% ipython --no-banner

In [1]: import numpy as np

In [2]: from numpy import linalg as LA

In [3]: np.set_printoptions(precision=1, suppress=True, linewidth=160)

In [4]: def rd(a):
   ...:     return np.round(a, 1) + 0
   ...: 

In [5]: F = np.load("block1.npy")

In [6]: rd(F)
Out[6]: 
array([[ 1. ,  0. , -0.3],
       [ 0. ,  1. ,  0. ],
       [ 0.3,  0. ,  1. ]])

In [7]: rng = np.random.default_rng(43)

In [8]: z = rng.permutation(3)

In [9]: z
Out[9]: array([1, 2, 0])

In [10]: A2 = F[z][:, z]

In [11]: rd(np.trace(A2))
Out[11]: np.float64(2.9)

In [12]: rd(np.diag(A2))
Out[12]: array([1., 1., 1.])

In [13]: np.allclose(A2, F)
Out[13]: False

In [14]: rd(LA.det(A2)), rd(LA.det(F[z]))
Out[14]: (np.float64(1.0), np.float64(1.0))

In [15]: rd(np.sort(np.abs(LA.eigvals(A2))))
Out[15]: array([1., 1., 1.])

In [16]: rd(A2)
Out[16]: 
array([[ 1. ,  0. ,  0. ],
       [ 0. ,  1. ,  0.3],
       [ 0. , -0.3,  1. ]])

In [17]: J = np.loadtxt("a.csv", delimiter=",")

In [18]: rd(J)
Out[18]: 
array([[ 1.1,  0.4, -0.2,  0.4],
       [-0.1, -0.4, -0.9,  2. ],
       [-0.4, -0.4, -1.2,  2.6]])

In [19]: [round(float(x), 1) for x in LA.svd(J, compute_uv=False)[:3]]
Out[19]: [3.7, 1.2, 0.1]

In [20]: LA.cond(J) > 100
Out[20]: np.False_

In [21]: U, sig, vt = LA.svd(J)

In [22]: rd(sig)
Out[22]: array([3.7, 1.2, 0.1])

In [23]: A2 = U[:, :2] @ np.diag(sig[:2]) @ vt[:2]

In [24]: rd(LA.norm(J - A2, 2)), rd(sig[2])
Out[24]: (np.float64(0.1), np.float64(0.1))

In [25]: LA.matrix_rank(A2)
Out[25]: np.int64(2)

In [26]: rd(A2)
Out[26]: 
array([[ 1.1,  0.4, -0.2,  0.4],
       [-0.2, -0.3, -0.9,  2. ],
       [-0.4, -0.5, -1.2,  2.6]])

In [27]: LA.matrix_rank(J, rtol=0.05)
Out[27]: np.int64(2)

In [28]: m1 = np.array([[2.0, 1.0, 0.5], [1.9, 1.2, -0.2], [0.1, -0.5, 0.4]])

In [29]: evals, vecs = LA.eig(m1)

In [30]: rd(np.sort(LA.eigvals(m1.T)))
Out[30]: array([-0.2,  0.8,  3. ])

In [31]: rd(np.sort(LA.eigvals(LA.inv(m1))))
Out[31]: array([-4.5,  0.3,  1.2])

In [32]: rd(evals)
Out[32]: array([ 3. , -0.2,  0.8])

In [33]: Q = m1.astype(float).copy()

In [34]: for j in range(3):
    ...:     Q[:, j] -= Q[:, :j] @ (Q[:, :j].T @ Q[:, j])
    ...:     Q[:, j] /= LA.norm(Q[:, j])
    ...: 

In [35]: rd(Q)
Out[35]: 
array([[ 0.7, -0.2,  0.7],
       [ 0.7,  0.2, -0.7],
       [ 0. , -1. , -0.3]])

In [36]: rd(Q.T @ m1)
Out[36]: 
array([[ 2.8,  1.5,  0.2],
       [ 0. ,  0.6, -0.5],
       [ 0. ,  0. ,  0.3]])

In [37]: data = np.loadtxt("m.csv", delimiter=",")

In [38]: data
Out[38]: 
array([[ 0., -5.],
       [ 5.,  0.]])

In [39]: data.T @ data
Out[39]: 
array([[25.,  0.],
       [ 0., 25.]])

In [40]: rd(LA.norm(data, axis=0))
Out[40]: array([5., 5.])

In [41]: rd(LA.pinv(data))
Out[41]: 
array([[ 0. ,  0.2],
       [-0.2,  0. ]])

In [42]: r0 = np.array([4, -5])

In [43]: A2 = data + np.outer(r0, np.eye(2)[1])

In [44]: rd(LA.det(A2) / LA.det(data)), rd(1 + LA.solve(data, r0)[1])
Out[44]: (np.float64(0.2), np.float64(0.2))

In [45]: LA.matrix_rank(LA.inv(A2) - LA.inv(data), tol=1e-8)
Out[45]: np.int64(1)

In [46]: A2
Out[46]: 
array([[ 0., -1.],
       [ 5., -5.]])

In [47]: r0 = np.array([1, -2, -2]) + 0.5

In [48]: arr = np.eye(3) - 2 * np.outer(r0, r0) / (r0 @ r0)

In [49]: rd(arr)
Out[49]: 
array([[ 0.3,  0.7,  0.7],
       [ 0.7,  0.3, -0.7],
       [ 0.7, -0.7,  0.3]])

In [50]: theta = np.radians(180)

In [51]: R = np.eye(3)

In [52]: R[2, 2] = R[1, 1] = np.cos(theta)

In [53]: R[2, 1], R[1, 2] = -np.sin(theta), np.sin(theta)

In [54]: rd(R)
Out[54]: 
array([[ 1.,  0.,  0.],
       [ 0., -1.,  0.],
       [ 0.,  0., -1.]])

In [55]: A2 = arr @ R.T

In [56]: np.allclose(LA.norm(arr, axis=1), LA.norm(A2, axis=1))
Out[56]: True

In [57]: try:
    ...:     LA.cholesky(arr)
    ...: except LA.LinAlgError as e:
    ...:     print(repr(e))
    ...: 
LinAlgError('Matrix is not positive definite')

In [58]: np.all(LA.eigvalsh(arr) > 0)
Out[58]: np.False_

In [59]: rd(LA.eigvalsh(arr).min())
Out[59]: np.float64(-1.0)

In [60]: r0 = np.array([-2, 0, -4])

In [61]: A2 = arr + np.outer(r0, np.eye(3)[1])

In [62]: LA.matrix_rank(LA.inv(A2) - LA.inv(arr), tol=1e-8)
Out[62]: np.int64(1)

In [63]: LA.matrix_rank(A2 - arr)
Out[63]: np.int64(1)

In [64]: Q, R = LA.qr(arr)

In [65]: rd(abs(R[0, 0])), rd(LA.norm(arr[:, 0]))
Out[65]: (np.float64(1.0), np.float64(1.0))

In [66]: rd(np.trace(Q @ Q.T))
Out[66]: np.float64(3.0)

In [67]: rd(R)
Out[67]: 
array([[-1.,  0.,  0.],
       [ 0., -1.,  0.],
       [ 0.,  0., -1.]])

In [68]: np.allclose(R.T @ R, arr.T @ arr)
Out[68]: True

In [69]: Q.shape, R.shape
Out[69]: ((3, 3), (3, 3))

In [70]: rd(Q)
Out[70]: 
array([[-0.3, -0.7, -0.7],
       [-0.7, -0.3,  0.7],
       [-0.7,  0.7, -0.3]])

In [71]: X = np.load("case16.npy")

In [72]: X
Out[72]: 
array([[0, 0, 0, 0],
       [0, 0, 0, 0],
       [0, 0, 0, 1],
       [0, 0, 1, 0]])

In [73]: r0 = np.array([3, -5, 1])

In [74]: A2 = m1 + np.outer(r0, np.eye(3)[2])

In [75]: LA.matrix_rank(A2 - m1)
Out[75]: np.int64(1)

In [76]: rd(LA.det(A2) / LA.det(m1)), rd(1 + LA.solve(m1, r0)[2])
Out[76]: (np.float64(15.8), np.float64(15.8))

In [77]: evals, vecs = LA.eigvalsh(X)
---------------------------------------------------------------------------
ValueError                                Traceback (most recent call last)
Cell In[77], line 1
----> 1 evals, vecs = LA.eigvalsh(X)

ValueError: too many values to unpack (expected 2)

In [78]: evals, vecs = LA.eigh(X)

In [79]: rd(LA.eigvalsh(X + 3 * np.eye(4)))
Out[79]: array([2., 3., 3., 4.])

In [80]: rd(LA.eigvalsh(X @ X))
Out[80]: array([0., 0., 1., 1.])

In [81]: rd(vecs.T @ vecs)
Out[81]: 
array([[1., 0., 0., 0.],
       [0., 1., 0., 0.],
       [0., 0., 1., 0.],
       [0., 0., 0., 1.]])

In [82]: rd(vecs.T @ X @ vecs)
Out[82]: 
array([[-1.,  0.,  0.,  0.],
       [ 0.,  0.,  0.,  0.],
       [ 0.,  0.,  0.,  0.],
       [ 0.,  0.,  0.,  1.]])

In [83]: evals
Out[83]: array([-1.,  0.,  0.,  1.])

In [84]: rd(vecs @ np.diag(evals) @ vecs.T)
Out[84]: 
array([[0., 0., 0., 0.],
       [0., 0., 0., 0.],
       [0., 0., 0., 1.],
       [0., 0., 1., 0.]])

In [85]: rd(np.abs(vecs[:, -1]))
Out[85]: array([0. , 0. , 0.7, 0.7])

In [86]: np.abs(vecs[:, -1]).round(6).argmax()
Out[86]: np.int64(2)

In [87]: np.unique(evals.round(6) + 0, return_counts=True)[1]
Out[87]: array([1, 2, 1])

In [88]: rd(LA.svd(X, compute_uv=False))
Out[88]: array([1., 1., 0., 0.])

In [89]: evals, vecs = LA.eigh(X)

In [90]: vec = np.array([4, 1, 0, 1])

In [91]: np.abs(X).sum(axis=1).max(), np.abs(evals).max()
Out[91]: (np.int64(1), np.float64(1.0))

In [92]: rd(LA.eigvalsh(X[1:, 1:]))
Out[92]: array([-1.,  0.,  1.])

In [93]: rd(vecs * np.maximum(evals, 0) @ vecs.T)
Out[93]: 
array([[0. , 0. , 0. , 0. ],
       [0. , 0. , 0. , 0. ],
       [0. , 0. , 0.5, 0.5],
       [0. , 0. , 0.5, 0.5]])

In [94]: rd(vecs * np.abs(evals) @ vecs.T)
Out[94]: 
array([[0., 0., 0., 0.],
       [0., 0., 0., 0.],
       [0., 0., 1., 0.],
       [0., 0., 0., 1.]])
